$ python -q
>>> import numpy as np
>>> np.set_printoptions(suppress=True, linewidth=100)
>>> out = np.array([[2, 2, -2],
...     [1, 2, 2],
...     [0, 0, 2],
...     [0, 1, 1],
...     [-2, 0, 2],
...     [-2, -2, -2]])
>>> Z = np.array([[1, 1, 0, 2, 0, 2, 2, 1, 0, 0, 2, 1],
...     [0, 0, 1, 1, 1, 2, 1, 2, 0, 1, 1, 1],
...     [1, 1, 1, 0, 0, 1, 1, 1, 0, 1, 2, 1]])
>>> F = out @ Z
>>> print(F)
[[  0   0   0   6   2   6   4   4   0   0   2   2]
 [  3   3   4   4   2   8   6   7   0   4   8   5]
 [  2   2   2   0   0   2   2   2   0   2   4   2]
 [  1   1   2   1   1   3   2   3   0   2   3   2]
 [  0   0   2  -4   0  -2  -2   0   0   2   0   0]
 [ -4  -4  -4  -6  -2 -10  -8  -8   0  -4 -10  -6]]
>>> out = F / np.sqrt((F ** 2).mean(axis=1, keepdims=True))
>>> print(np.round(np.linalg.norm(out, axis=1), 2))
[3.46 3.46 3.46 3.46 3.46 3.46]
>>> print(np.linalg.matrix_rank(out) == np.linalg.matrix_rank(F))
True
>>> out = np.array([[0, 4], [-1, 5]])
>>> Z = np.array([[3, 2], [2, 0]])
>>> X = np.kron(out, Z)
>>> print(X)
[[ 0  0 12  8]
 [ 0  0  8  0]
 [-3 -2 15 10]
 [-2  0 10  0]]
>>> print(np.allclose(X, X.T))
False
>>> print(X @ X)
[[-52 -24 260 120]
 [-24 -16 120  80]
 [-65 -30 273 126]
 [-30 -20 126  84]]
>>> print(round(np.abs(np.linalg.eigvals(X)).max(), 2))
16.0
>>> print(round(float(np.linalg.det(X)), 2))
256.0
>>> print((X - X.T) / 2)
[[ 0.   0.   7.5  5. ]
 [ 0.   0.   5.   0. ]
 [-7.5 -5.   0.   0. ]
 [-5.   0.   0.   0. ]]
>>> print(np.linalg.matrix_power(X, 3))
[[-1020  -520  4284  2184]
 [ -520  -240  2184  1008]
 [-1071  -546  4335  2210]
 [ -546  -252  2210  1020]]
>>> vec = np.array([1, 2, 3, 2])
>>> target = X @ vec
>>> print(target)
[52 24 58 28]
>>> print(np.round(np.linalg.solve(X, 3 * target), 2))
[3. 6. 9. 6.]
>>> print(np.round(np.linalg.solve(X, X[:, 1]), 2))
[-0.  1.  0. -0.]
>>> print(np.round(np.linalg.solve(X, target), 2))
[1. 2. 3. 2.]
>>> print(np.round(np.linalg.solve(X, target + X[:, 3]), 2))
[1. 2. 3. 3.]
>>> w, vecs = np.linalg.eig(X)
>>> print(np.round(X @ vecs[:, 0] - w[0] * vecs[:, 0], 2) + 0)
[0. 0. 0. 0.]
>>> print(np.round(np.sort(np.linalg.eigvals(np.linalg.inv(X))), 2))
[-1.   -0.25  0.06  0.25]
>>> print(np.round(np.sort(np.linalg.eigvals(X @ X)), 2))
[  1.  16.  16. 256.]
>>> print(round(float(np.prod(w)), 2))
256.0
>>> U, s, Vt = np.linalg.svd(X, full_matrices=False)
>>> print(np.round(s / s[0], 2))
[1.   0.25 0.1  0.02]
>>> print(round(float(np.sqrt((s ** 2).sum())), 2), round(float(np.linalg.norm(X)), 2))
26.72 26.72
>>> print(np.round(np.abs(Vt[0]), 2))
[0.11 0.05 0.89 0.44]
>>> print(np.round(Vt @ Vt.T, 2) + 0)
[[1. 0. 0. 0.]
 [0. 1. 0. 0.]
 [0. 0. 1. 0.]
 [0. 0. 0. 1.]]
>>> print((s > 1e-8).sum())
4
>>> print(s.round(2))
[25.8   6.45  2.48  0.62]
>>> print(U.shape, s.shape, Vt.shape)
(4, 4) (4,) (4, 4)
